% ipython --no-banner

In [1]: import numpy as np

In [2]: np.set_printoptions(precision=2, suppress=True, linewidth=200)

In [3]: E = np.loadtxt("data.csv", delimiter=",")

In [4]: E
Out[4]: 
array([[-1.4,  0.6,  0.3,  0.1, -1.1],
       [-0.6, -1.1, -0.2, -0.9, -1.9],
       [ 1.1, -0.4, -0.3, -0.7,  1.5],
       [ 0.4, -1.5,  0.1, -0.5,  0.4],
       [ 0. , -0.2, -0.7, -2.3, -0.6],
       [ 2. ,  0.2,  0.3,  0.3, -0.7],
       [-1.3, -1.2,  0.3,  0.2, -0.9],
       [ 1.2,  1.9,  1.4, -1.1, -0.5],
       [-0.1, -0.4, -0.6,  0.9, -1.8],
       [ 1.8, -0.7, -1.4,  1.3,  0.9],
       [ 0.1, -0.7,  0.5,  0.6,  0.1],
       [ 1.1, -1.9,  0.1, -0.5, -0.6],
       [-0.2,  0.1, -0.4,  0.4, -1.5],
       [-0.5,  1.6, -1.3,  0.8,  0.4],
       [-0.1,  0.2,  0.6,  0.9,  2.2],
       [ 0.9, -0.7,  2.1, -0.9,  0. ],
       [ 0.2,  0. ,  1. , -0.8,  0.1],
       [-3.9, -1.8, -1.5,  1.2, -5.1],
       [ 1.1, -1. ,  1. ,  0.3, -0.1],
       [ 0.4,  0.3,  0. , -0.1, -0.2]])

In [5]: D = np.linalg.norm(E[:, None] - E[None], axis=-1)

In [6]: D[:5, :5]
Out[6]: 
array([[0.  , 2.33, 3.87, 3.21, 3.1 ],
       [2.33, 0.  , 3.87, 2.59, 2.25],
       [3.87, 3.87, 0.  , 1.76, 2.89],
       [3.21, 2.59, 1.76, 0.  , 2.59],
       [3.1 , 2.25, 2.89, 2.59, 0.  ]])

In [7]: (D + 1e9 * np.eye(20)).round(6).argmin(axis=1)
Out[7]: array([12,  6,  3, 11,  1, 19,  1, 16, 12,  2, 18,  3,  8, 19, 10, 16, 19,  1, 10, 16])

In [8]: D[7].round(6).argsort(kind="stable")[:4]
Out[8]: array([ 7, 16, 19,  5])

In [9]: np.unravel_index(D.round(6).argmax(), D.shape)
Out[9]: (np.int64(14), np.int64(17))

In [10]: D.mean(axis=1).argmax()
Out[10]: np.int64(17)

In [11]: np.linalg.matrix_rank(D ** 2)
Out[11]: np.int64(7)

In [12]: basis = E[[4, 18]].astype(float)

In [13]: for _ in range(4):
    ...:     idx = np.linalg.norm(E[:, None] - basis, axis=-1).argmin(axis=1)
    ...:     basis = np.array([E[idx == j].mean(axis=0) for j in range(2)])
    ...: 

In [14]: idx
Out[14]: array([0, 0, 1, 1, 1, 1, 0, 1, 0, 1, 1, 1, 0, 1, 1, 1, 1, 0, 1, 1])

In [15]: basis
Out[15]: 
array([[-1.25, -0.63, -0.35,  0.32, -2.05],
       [ 0.69, -0.21,  0.24, -0.19,  0.21]])

In [16]: np.bincount(idx)
Out[16]: array([ 6, 14])

In [17]: G = np.cov(E, rowvar=False)

In [18]: np.argsort(-E.std(axis=0).round(6), kind="stable")
Out[18]: array([4, 0, 1, 2, 3])

In [19]: np.corrcoef(E.T)
Out[19]: 
array([[ 1.  ,  0.2 ,  0.37, -0.25,  0.68],
       [ 0.2 ,  1.  ,  0.13, -0.06,  0.3 ],
       [ 0.37,  0.13,  1.  , -0.39,  0.32],
       [-0.25, -0.06, -0.39,  1.  , -0.12],
       [ 0.68,  0.3 ,  0.32, -0.12,  1.  ]])

In [20]: G
Out[20]: 
array([[ 1.73,  0.26,  0.45, -0.3 ,  1.34],
       [ 0.26,  1.  ,  0.12, -0.06,  0.45],
       [ 0.45,  0.12,  0.85, -0.33,  0.44],
       [-0.3 , -0.06, -0.33,  0.84, -0.16],
       [ 1.34,  0.45,  0.44, -0.16,  2.23]])

In [21]: np.polyfit(E[:, 4], E[:, 3], 1)
Out[21]: array([-0.07, -0.07])

In [22]: G.shape
Out[22]: (5, 5)

In [23]: E.std(axis=0)
Out[23]: array([1.28, 0.98, 0.9 , 0.89, 1.46])

In [24]: th = np.deg2rad(45)

In [25]: arr = np.eye(10)

In [26]: arr[np.ix_([9, 7], [9, 7])] = [[np.cos(th), -np.sin(th)], [np.sin(th), np.cos(th)]]

In [27]: arr
Out[27]: 
array([[ 1.  ,  0.  ,  0.  ,  0.  ,  0.  ,  0.  ,  0.  ,  0.  ,  0.  ,  0.  ],
       [ 0.  ,  1.  ,  0.  ,  0.  ,  0.  ,  0.  ,  0.  ,  0.  ,  0.  ,  0.  ],
       [ 0.  ,  0.  ,  1.  ,  0.  ,  0.  ,  0.  ,  0.  ,  0.  ,  0.  ,  0.  ],
       [ 0.  ,  0.  ,  0.  ,  1.  ,  0.  ,  0.  ,  0.  ,  0.  ,  0.  ,  0.  ],
       [ 0.  ,  0.  ,  0.  ,  0.  ,  1.  ,  0.  ,  0.  ,  0.  ,  0.  ,  0.  ],
       [ 0.  ,  0.  ,  0.  ,  0.  ,  0.  ,  1.  ,  0.  ,  0.  ,  0.  ,  0.  ],
       [ 0.  ,  0.  ,  0.  ,  0.  ,  0.  ,  0.  ,  1.  ,  0.  ,  0.  ,  0.  ],
       [ 0.  ,  0.  ,  0.  ,  0.  ,  0.  ,  0.  ,  0.  ,  0.71,  0.  ,  0.71],
       [ 0.  ,  0.  ,  0.  ,  0.  ,  0.  ,  0.  ,  0.  ,  0.  ,  1.  ,  0.  ],
       [ 0.  ,  0.  ,  0.  ,  0.  ,  0.  ,  0.  ,  0.  , -0.71,  0.  ,  0.71]])

In [28]: rng = np.random.default_rng(950)

In [29]: idx = rng.permutation(10)

In [30]: idx
Out[30]: array([8, 3, 1, 9, 2, 5, 7, 6, 4, 0])

In [31]: A2 = arr[idx][:, idx]

In [32]: round(float(np.trace(A2)), 2)
Out[32]: 9.41

In [33]: np.allclose(A2, arr)
Out[33]: False

In [34]: np.sort(np.linalg.eigvals(arr).real)
Out[34]: array([0.71, 0.71, 1.  , 1.  , 1.  , 1.  , 1.  , 1.  , 1.  , 1.  ])

In [35]: np.round(arr @ arr, 2) + 0
Out[35]: 
array([[ 1.,  0.,  0.,  0.,  0.,  0.,  0.,  0.,  0.,  0.],
       [ 0.,  1.,  0.,  0.,  0.,  0.,  0.,  0.,  0.,  0.],
       [ 0.,  0.,  1.,  0.,  0.,  0.,  0.,  0.,  0.,  0.],
       [ 0.,  0.,  0.,  1.,  0.,  0.,  0.,  0.,  0.,  0.],
       [ 0.,  0.,  0.,  0.,  1.,  0.,  0.,  0.,  0.,  0.],
       [ 0.,  0.,  0.,  0.,  0.,  1.,  0.,  0.,  0.,  0.],
       [ 0.,  0.,  0.,  0.,  0.,  0.,  1.,  0.,  0.,  0.],
       [ 0.,  0.,  0.,  0.,  0.,  0.,  0.,  0.,  0.,  1.],
       [ 0.,  0.,  0.,  0.,  0.,  0.,  0.,  0.,  1.,  0.],
       [ 0.,  0.,  0.,  0.,  0.,  0.,  0., -1.,  0.,  0.]])

In [36]: np.flatnonzero(np.linalg.matrix_power((arr != 0) + (arr.T != 0) + np.eye(10), 10)[1])
Out[36]: array([1])
